$ ipython --no-banner

In [1]: import numpy as np

In [2]: from numpy import linalg as LA

In [3]: np.set_printoptions(suppress=True, linewidth=100)

In [4]: rng = np.random.default_rng(316)

In [5]: M = rng.normal(size=(26, 4))

In [6]: M = 3 * M / LA.norm(M, axis=1, keepdims=True)

In [7]: M.round(2)
Out[7]: 
array([[-2.34,  0.55, -1.79, -0.07],
       [ 2.85,  0.83,  0.21,  0.35],
       [-2.16, -1.01, -1.04, -1.49],
       [ 1.17, -0.87, -2.54,  0.66],
       [ 2.84,  0.42,  0.86, -0.11],
       [-2.37,  1.09,  0.31,  1.45],
       [ 0.53, -1.55,  0.68,  2.42],
       [ 1.96, -0.55,  1.65, -1.46],
       [-0.7 , -0.4 ,  2.85,  0.46],
       [ 2.63,  1.24,  0.74, -0.02],
       [ 0.18, -1.51,  2.49, -0.7 ],
       [ 2.19,  0.06,  0.91, -1.84],
       [-0.06,  2.81,  0.33,  0.99],
       [ 2.83,  0.77, -0.6 ,  0.16],
       [-1.34,  1.23, -2.36, -0.29],
       [-0.27, -0.85, -2.84, -0.38],
       [-2.98,  0.05,  0.23,  0.27],
       [ 1.38, -0.16,  1.99,  1.77],
       [-2.49,  0.66, -0.89, -1.25],
       [ 0.35,  1.31,  2.67,  0.11],
       [ 2.35,  0.26,  0.86,  1.64],
       [ 0.03,  0.45, -0.77, -2.86],
       [ 0.59,  0.95, -2.27,  1.62],
       [ 1.82,  1.13,  1.56,  1.4 ],
       [ 0.63, -1.82, -0.42,  2.26],
       [-1.39, -1.23, -2.23,  0.77]])

In [8]: dist = LA.norm(M[:, None] - M[None], axis=-1)

In [9]: dist.mean(axis=1).argmax()
Out[9]: np.int64(2)

In [10]: np.round(LA.norm(M, axis=1), 2)
Out[10]: 
array([3., 3., 3., 3., 3., 3., 3., 3., 3., 3., 3., 3., 3., 3., 3., 3., 3., 3., 3., 3., 3., 3., 3.,
       3., 3., 3.])

In [11]: np.flatnonzero(dist[8] < dist.mean() / 2)
Out[11]: array([ 8, 10])

In [12]: dist.shape
Out[12]: (26, 26)

In [13]: dist[:5, :5].round(2)
Out[13]: 
array([[0.  , 5.59, 2.25, 3.92, 5.82],
       [5.59, 0.  , 5.79, 3.66, 0.9 ],
       [2.25, 5.79, 0.  , 4.24, 5.71],
       [3.92, 3.66, 4.24, 0.  , 4.08],
       [5.82, 0.9 , 5.71, 4.08, 0.  ]])

In [14]: dist[8].round(6).argsort(kind="stable")[:4]
Out[14]: array([ 8, 10, 19, 17])

In [15]: LA.matrix_rank(dist ** 2)
Out[15]: np.int64(5)

In [16]: C = M[[4, 22]].astype(float)

In [17]: for _ in range(4):
    ...:     idx = LA.norm(M[:, None] - C, axis=-1).argmin(axis=1)
    ...:     C = np.array([M[idx == j].mean(axis=0) for j in range(2)])
    ...: 

In [18]: idx
Out[18]: array([1, 0, 1, 1, 0, 1, 0, 0, 0, 0, 0, 0, 0, 0, 1, 1, 1, 0, 1, 0, 0, 1, 1, 0, 0, 1])

In [19]: C.round(2)
Out[19]: 
array([[ 1.45,  0.19,  1.12,  0.5 ],
       [-1.23,  0.09, -1.47, -0.14]])

In [20]: np.bincount(idx)
Out[20]: array([15, 11])

In [21]: cov = C.T @ C

In [22]: (C @ C.T).shape
Out[22]: (2, 2)

In [23]: LA.matrix_rank(cov)
Out[23]: np.int64(2)

In [24]: np.round(np.diag(cov), 2)
Out[24]: array([3.63, 0.04, 3.42, 0.27])

In [25]: np.allclose(cov, cov.T)
Out[25]: True

In [26]: np.round(LA.svd(C, compute_uv=False) ** 2, 2)
Out[26]: array([7.17, 0.19])

In [27]: cov.round(2)
Out[27]: 
array([[3.63, 0.16, 3.44, 0.9 ],
       [0.16, 0.04, 0.07, 0.08],
       [3.44, 0.07, 3.42, 0.76],
       [0.9 , 0.08, 0.76, 0.27]])
